$ python3 -q
>>> import numpy as np
>>> from numpy import linalg as LA
>>> np.set_printoptions(precision=3, suppress=True, linewidth=140)
>>> rd = lambda a: np.round(a, 3) + 0
>>> arr = np.load("data.npy")
>>> arr
array([[ 2,  5, -5,  4,  4],
       [ 1,  1,  0, -7,  9],
       [-9, -7,  0,  1,  7],
       [-8,  1,  1,  0, -5],
       [-5,  1,  5,  3,  2],
       [ 0,  8, -6, -6,  8],
       [-9, -8, -8, -5,  6],
       [-7, -7, -5, -9,  9],
       [ 6, -1,  5, -8, -7],
       [ 0,  8, -6, -6,  8],
       [ 3, -5, -3, -2,  1]])
>>> # rows 5 and 9 are equal
>>> x = np.array([-1, -7, -4, -5, 1])
>>> rhs = arr @ x
>>> b, lr = np.zeros(5), 1 / LA.norm(arr, 2) ** 2
>>> for i in range(6):
...     b -= lr * arr.T @ (arr @ b - rhs)
...     if i % 1 == 0: print(i, round(LA.norm(arr @ b - rhs), 3))
... 
0 78.078
1 53.77
2 39.222
3 29.794
4 23.367
5 18.827
>>> rd(LA.cond(arr))
np.float64(3.089)
>>> Xc = arr - arr.mean(axis=0)
>>> left, sigma, Vt = LA.svd(Xc, full_matrices=False)
>>> rd(Xc.mean(axis=0))
array([0., 0., 0., 0., 0.])
>>> np.searchsorted(np.cumsum(sigma ** 2) / (sigma ** 2).sum(), 0.9) + 1
np.int64(4)
>>> mat = np.load("case12.npy")
>>> mat
array([[  4.282,  -3.042,  -3.291,  -3.196,   5.335,   2.641,  -2.733,   1.948,  -2.057,  -1.731,  -0.062,   0.099,   2.579,   3.111,
         -2.248],
       [ -1.611,  -0.342,   2.275,  -1.359,  -1.436,   8.044,   1.238,  -5.049,   1.951,   4.9  ,   2.995,   2.03 ,   0.883,   4.954,
         -3.883],
       [  0.717,  -3.368,   1.624,  -6.215,  -4.125,  -2.54 ,   1.   ,  -0.671,  -0.792,  -1.628,  -1.678,  -2.903,   1.018,   0.162,
         -2.741],
       [ -1.863,   0.202,  -1.16 ,   5.537,  -3.14 ,   1.256,   0.275,  -1.794,  -1.465,  -2.969,   6.672,  -8.033,   0.286,   2.655,
         -3.387],
       [ -2.5  ,   3.176,   1.625,  -3.661,   2.041,  -0.986,   3.964,  -0.794,  -2.089,  -1.797,  -1.59 ,   6.814,   2.411,   5.285,
         -0.519],
       [ -1.701,   2.105,   5.501,  -0.295,   3.897,   3.712,   6.097,   0.765,  -3.748,  -2.339,  -1.262,  -0.236,   4.581,  -6.028,
          1.464],
       [  2.765,  -3.71 ,  -1.922,   2.387,  -3.813,   5.012,   2.73 ,  10.175,   3.529,  -3.492,   6.198,  -2.435,  -0.819,   3.23 ,
         -3.511],
       [ -0.903,   2.701,   5.56 ,  -0.192,   3.659,  -4.396,  -1.415,   3.585,   0.901,   3.883,  -1.095,  -3.806,  -2.58 ,   2.945,
          0.995],
       [  5.3  ,  -4.165,   1.88 ,   2.669,   3.698,  -5.958,   1.121,  -1.279,  -4.597,   1.126,   0.926,   0.358,  -1.92 ,  -0.35 ,
          0.52 ],
       [  0.759,   7.802,   0.576,  -1.487,  -0.402,   2.28 ,   2.24 ,  -2.274,   5.603,  -2.792,   2.422,   2.021, -10.809,   2.258,
          1.025],
       [  0.481,  -2.472,   3.993,   4.033,  -4.078,   5.381,  -5.052,  -4.408,   0.029,  -2.432,   1.206,   3.31 ,   1.276,  -0.654,
          4.955]])
>>> x = np.array([-1, 1, 1, 3, -3, -1, 0, -1, 1, 2, 0, -2, 3, -1, 1])
>>> h1 = np.maximum(mat @ x, 0)
>>> np.flatnonzero(h1 > 1e-9)
array([ 1,  3,  5,  7, 10])
>>> rd(h1)
array([ 0.   ,  2.283,  0.   , 30.953,  0.   ,  5.535,  0.   ,  5.011,  0.   ,  0.   , 22.382])
>>> rd(np.maximum(mat @ x, 0) - np.maximum(-mat @ x, 0))
array([-44.136,   2.283,  -3.611,  30.953, -25.907,   5.535, -12.767,   5.011, -11.386, -33.325,  22.382])
>>> rd(np.maximum(mat @ (3 * x), 0))
array([ 0.   ,  6.849,  0.   , 92.859,  0.   , 16.605,  0.   , 15.033,  0.   ,  0.   , 67.146])
>>> T = np.stack([mat, 5 * mat, mat[::-1]])
>>> LA.matrix_rank(T)
array([11, 11, 11])
>>> print(rd(LA.norm(T, axis=(1, 2))))
[ 43.565 217.827  43.565]
>>> T.shape
(3, 11, 15)
>>> W = np.array([[1, 1, 1, 2, 2],
...     [2, 1, 1, 0, 1],
...     [2, 2, 0, 1, 1],
...     [1, 0, 1, 0, 1],
...     [1, 0, 2, 1, 0],
...     [0, 2, 1, 1, 2],
...     [2, 2, 1, 1, 0],
...     [1, 0, 1, 2, 0],
...     [2, 1, 0, 1, 2],
...     [1, 2, 1, 0, 1],
...     [1, 2, 0, 0, 0],
...     [2, 0, 0, 2, 1],
...     [2, 1, 1, 2, 1],
...     [1, 2, 2, 0, 0],
...     [2, 2, 2, 0, 1]])
>>> b = np.array([-3, 3, -1, -1, -1])
>>> hid = np.maximum(mat @ W + b, 0)
>>> print(rd((hid > 0).mean(axis=0)))
[0.636 0.727 0.727 0.636 0.455]
>>> print(LA.matrix_rank(hid))
5
>>> (hid > 0).astype(int)
array([[0, 0, 1, 1, 0],
       [1, 1, 1, 1, 1],
       [0, 0, 0, 0, 0],
       [0, 1, 0, 0, 0],
       [1, 1, 1, 1, 0],
       [1, 1, 1, 1, 1],
       [1, 1, 1, 1, 1],
       [1, 1, 1, 0, 0],
       [0, 0, 1, 1, 0],
       [1, 1, 1, 0, 1],
       [1, 1, 0, 1, 1]])
>>> basis = np.array([[2, 0], [2, 0], [1, 0], [2, 2], [1, 2]])
>>> W @ basis
array([[11,  8],
       [ 8,  2],
       [11,  4],
       [ 4,  2],
       [ 6,  2],
       [ 9,  6],
       [11,  2],
       [ 7,  4],
       [10,  6],
       [ 8,  2],
       [ 6,  0],
       [ 9,  6],
       [12,  6],
       [ 8,  0],
       [11,  2]])
>>> (hid @ basis).round(6).argmax(axis=1)
array([0, 0, 0, 0, 0, 0, 0, 0, 0, 0, 0])
>>> f, r1 = mat[5], mat[8]
>>> rd(f @ r1)
np.float64(-2.658)
>>> rd(f @ f)
np.float64(185.029)
>>> p = (f @ r1) / (f @ f) * f
>>> LA.matrix_rank(np.outer(f, r1))
np.int64(1)
>>> rd(LA.norm(f + r1) ** 2 + LA.norm(f - r1) ** 2)
np.float64(641.31)
>>> cov = mat.T @ mat
>>> print(rd(np.trace(cov)), rd((mat ** 2).sum()))
1897.942 1897.942
>>> A = np.load("m.npy")
>>> A
array([[-1.4,  0.1, -1. ,  0.5,  0.9,  1.2, -1.6,  0.1, -0.9, -0.1],
       [ 1.3, -0.2,  0. , -0.1, -0.7,  0.1, -0.8,  0.1,  0.2, -0.4],
       [-3. ,  1.6, -0.8,  0. , -0.2,  1.7,  1.3,  0.6, -1. ,  2.8],
       [ 1.3,  0.5, -0.5, -1.6, -2.3,  0. , -0.1,  0.4,  0.3,  0.7],
       [ 1.7,  0.9,  2.1,  0.1, -0.3, -0.6,  0.5, -0.4,  0.1,  2.3]])
>>> def softmax(z):
...     e = np.exp(z - z.max(axis=-1, keepdims=True))
...     return e / e.sum(axis=-1, keepdims=True)
... 
>>> softmax(A).sum(axis=1)
array([1., 1., 1., 1., 1.])
>>> rd(softmax(A[1]))
array([0.321, 0.072, 0.087, 0.079, 0.043, 0.097, 0.039, 0.097, 0.107, 0.059])
>>> att = A @ A.T / np.sqrt(10)
>>> softmax(att).round(6).argmax(axis=1)
array([0, 3, 2, 3, 4])
>>> print(rd(softmax(att + np.triu(np.full(att.shape, -np.inf), 1))))
[[1.    0.    0.    0.    0.   ]
 [0.202 0.798 0.    0.    0.   ]
 [0.002 0.    0.998 0.    0.   ]
 [0.008 0.082 0.025 0.885 0.   ]
 [0.001 0.013 0.012 0.032 0.942]]
>>> A2 = A / np.sqrt((A ** 2).mean(axis=1, keepdims=True))
>>> rd(LA.norm(A2, axis=1))
array([3.162, 3.162, 3.162, 3.162, 3.162])
>>> f, r1 = A[2], A[4]
>>> rd(f @ r1)
np.float64(0.45)
>>> p = (f @ r1) / (f @ f) * f
>>> rd(r1 - p)
array([ 1.752,  0.872,  2.114,  0.1  , -0.297, -0.629,  0.478, -0.41 ,  0.117,  2.252])
>>> X = np.loadtxt("w.csv", delimiter=",")
>>> print(X)
[[ 0.  0.  2.  0.  0. -3.  1.  0.  0.  0.  0.  0.  0.  0.  0.]
 [ 0.  0.  0.  3. -1.  0.  0. -1.  1. -3. -1.  1.  3. -3.  3.]
 [ 3.  0.  2.  0.  0.  2.  2.  0.  0.  0.  0.  0.  0.  0.  0.]
 [ 0. -2.  0.  2.  1.  0.  0.  1.  2.  1. -1.  2.  0.  0.  2.]
 [ 0. -2.  0.  2.  2.  0.  0. -3. -2.  2. -3. -3. -3.  1.  2.]
 [ 1.  0.  1.  0.  0.  0.  1.  0.  0.  0.  0.  0.  0.  0.  0.]
 [ 1.  0.  1.  0.  0.  2. -1.  0.  0.  0.  0.  0.  0.  0.  0.]
 [ 0.  3.  0.  0. -3.  0.  0.  2.  0. -1.  3. -1.  3.  2.  2.]
 [ 0.  1.  0. -2. -2.  0.  0.  1.  2.  0.  1.  0. -3. -3.  2.]
 [ 0. -1.  0.  3. -2.  0.  0.  0. -1.  3.  0. -2.  0.  1.  2.]
 [ 0.  2.  0.  2.  2.  0.  0.  1. -3.  0.  1.  2. -1. -1. -2.]
 [ 0. -2.  0.  1.  0.  0.  0. -1. -3. -2. -3.  1. -3.  0. -1.]
 [ 0. -1.  0. -2.  0.  0.  0. -3.  2.  0. -1. -2.  3. -2.  2.]
 [ 0. -2.  0.  2.  2.  0.  0. -1. -3.  1.  3.  2.  3. -2. -1.]
 [ 0.  2.  0. -2. -2.  0.  0.  2. -1. -1.  2.  0. -1.  2.  2.]]
>>> # 2 groups of indices that never mix
>>> left, sigma, Vt = LA.svd(X)
>>> evecs = Vt[:(sigma > 1e-8).sum()]
>>> rng = np.random.default_rng(82532)
>>> x = X[10] + -1 * X[13] + rng.integers(2) * np.eye(15)[0]
>>> print(x)
[ 1.  4.  0.  0.  0.  0.  0.  2.  0. -1. -2.  0. -4.  1. -1.]
>>> rd(LA.norm(x - evecs.T @ evecs @ x))
np.float64(0.756)
>>> np.allclose(evecs.T @ evecs @ x, x)
False
>>> LA.matrix_rank(np.vstack([X, x]))
np.int64(15)
